$ ipython --no-banner

In [1]: import numpy as np

In [2]: np.set_printoptions(precision=3, suppress=True, linewidth=140)

In [3]: A = np.array([[1, 2, 1, -2], [1, 2, 2, 1], [-1, -2, -3, -4]])

In [4]: A
Out[4]: 
array([[ 1,  2,  1, -2],
       [ 1,  2,  2,  1],
       [-1, -2, -3, -4]])

In [5]: rk = np.linalg.matrix_rank(A)

In [6]: rk
Out[6]: np.int64(2)

In [7]: N = np.linalg.svd(A)[2][rk:].T

In [8]: N @ N.T
Out[8]: 
array([[ 0.867, -0.267, -0.2  ,  0.067],
       [-0.267,  0.467, -0.4  ,  0.133],
       [-0.2  , -0.4  ,  0.6  , -0.2  ],
       [ 0.067,  0.133, -0.2  ,  0.067]])

In [9]: [int(np.linalg.matrix_rank(np.delete(A, i, axis=0))) for i in range(3)]
Out[9]: [2, 2, 2]

In [10]: [int(np.linalg.matrix_rank(A[:, :j + 1])) for j in range(4)]
Out[10]: [1, 1, 2, 2]

In [11]: left, sig, Vt = np.linalg.svd(A)

In [12]: vecs = Vt[:(sig > 1e-8).sum()]

In [13]: rng = np.random.default_rng(4479)

In [14]: x = A[2] + -1 * A[0] + rng.integers(2) * np.eye(4)[2]

In [15]: x
Out[15]: array([-2., -4., -3., -2.])

In [16]: np.diag(vecs.T @ vecs)
Out[16]: array([0.133, 0.533, 0.4  , 0.933])

In [17]: np.round(np.linalg.norm(x - vecs.T @ vecs @ x), 3)
Out[17]: np.float64(0.775)

In [18]: np.allclose(vecs.T @ vecs @ x, x)
Out[18]: False

In [19]: x = np.array([1, 2, 0, 2])

In [20]: h1 = np.maximum(A @ x, 0)

In [21]: A.T @ h1
Out[21]: array([ 8, 16, 15,  5])

In [22]: h1
Out[22]: array([1, 7, 0])

In [23]: np.maximum(A @ x, 0) - np.maximum(-A @ x, 0)
Out[23]: array([  1,   7, -13])

In [24]: np.flatnonzero(h1 > 1e-9)
Out[24]: array([0, 1])
